In [1]: import numpy as np

In [2]: from numpy import linalg as LA

In [3]: np.set_printoptions(precision=1, suppress=True, linewidth=200)

In [4]: Y = np.array([[-5, -3], [-4, 2]])

In [5]: cent = np.array([[-2, -4, 5], [2, 3, 3], [-2, 4, -2]])

In [6]: W0 = np.kron(Y, cent)

In [7]: W0
Out[7]: 
array([[ 10,  20, -25,   6,  12, -15],
       [-10, -15, -15,  -6,  -9,  -9],
       [ 10, -20,  10,   6, -12,   6],
       [  8,  16, -20,  -4,  -8,  10],
       [ -8, -12, -12,   4,   6,   6],
       [  8, -16,   8,  -4,   8,  -4]])

In [8]: rng = np.random.default_rng(5764)

In [9]: z = rng.permutation(6)

In [10]: Y = W0[:, z] * rng.choice([-1, 1], 6)

In [11]: Y
Out[11]: 
array([[ 25, -12, -15,  -6,  10,  20],
       [ 15,   9,  -9,   6, -10, -15],
       [-10,  12,   6,  -6,  10, -20],
       [ 20,   8,  10,   4,   8,  16],
       [ 12,  -6,   6,  -4,  -8, -12],
       [ -8,  -8,  -4,   4,   8, -16]])

In [12]: left, _, Vt = LA.svd(W0.T @ Y)

In [13]: print(np.round(LA.lstsq(W0, Y)[0], 1) + 0)
[[ 0.  0.  0.  0.  1.  0.]
 [ 0.  0.  0.  0.  0.  1.]
 [-1.  0.  0.  0.  0.  0.]
 [ 0.  0.  0. -1.  0.  0.]
 [ 0. -1.  0.  0.  0.  0.]
 [ 0.  0.  1.  0.  0.  0.]]

In [14]: z
Out[14]: array([2, 4, 5, 3, 0, 1])

In [15]: x = np.array([5, 3, -3, 1, 2, -2])

In [16]: rhs = W0 @ x

In [17]: rhs
Out[17]: array([245, -56, -70, 108, -36, -12])

In [18]: LA.solve(W0, 4 * rhs)
Out[18]: array([ 20.,  12., -12.,   4.,   8.,  -8.])

In [19]: LA.solve(W0, rhs + W0[:, 1])
Out[19]: array([ 5.,  4., -3.,  1.,  2., -2.])

In [20]: arr = np.load("a.npy")

In [21]: arr
Out[21]: 
array([[ -2.3,   0.8,  -6.9],
       [ -0.1,  -1.8,  -3.8],
       [  1.7,  -2.1,   2.4],
       [  0.2,  -2.9,   0.3],
       [ -3.2,  -5.1,   0.7],
       [  7.6,  -0.8,  -5.1],
       [ -1.9,   1.1,  -3.4],
       [ -5.9,  -4.2,  -7.9],
       [ -4.7,   7.5,  -1.1],
       [  1.7,  -3.2,  -2.2],
       [-12.2,  12.8,  -0.7],
       [  5.2,  -3.6,  -1.6],
       [  0.4,  -2.6,   2.1],
       [  3.4,  -0.1,  -1.5],
       [  5.8,   2.5,  -0.2],
       [ -5.4,   0.1,   2.1],
       [  8.2,  -0.6,   4.4],
       [  0.3,   8.4,  -2.5],
       [  3.6,  -1.5,   2.4],
       [ -4.8,   5.8,  -3.3],
       [ -4.6,   3.1,   4. ],
       [ -3.1,  -2.1,   0.6]])

In [22]: Xc = arr - arr.mean(axis=0)

In [23]: left, s, Vt = LA.svd(Xc, full_matrices=False)

In [24]: Vt[0] * np.sign(Vt[0, np.abs(Vt[0]).argmax()])
Out[24]: array([ 0.8, -0.6,  0.1])

In [25]: print(np.abs(Vt[0]).argmax())
0

In [26]: print(LA.matrix_rank(Xc))
3

In [27]: np.round(Xc.mean(axis=0), 1) + 0
Out[27]: array([0., 0., 0.])

In [28]: s ** 2 / (s ** 2).sum()
Out[28]: array([0.6, 0.2, 0.2])

In [29]: s
Out[29]: array([26.4, 16.4, 14.5])

In [30]: print(np.abs(left[:, 0]).argmax())
10

In [31]: np.searchsorted(np.cumsum(s ** 2) / (s ** 2).sum(), 0.9) + 1
Out[31]: np.int64(3)

In [32]: print(round(float((s ** 2).sum() ** 2 / (s ** 4).sum()), 1))
2.3

In [33]: np.abs(Vt[-1])
Out[33]: array([0.3, 0.3, 0.9])
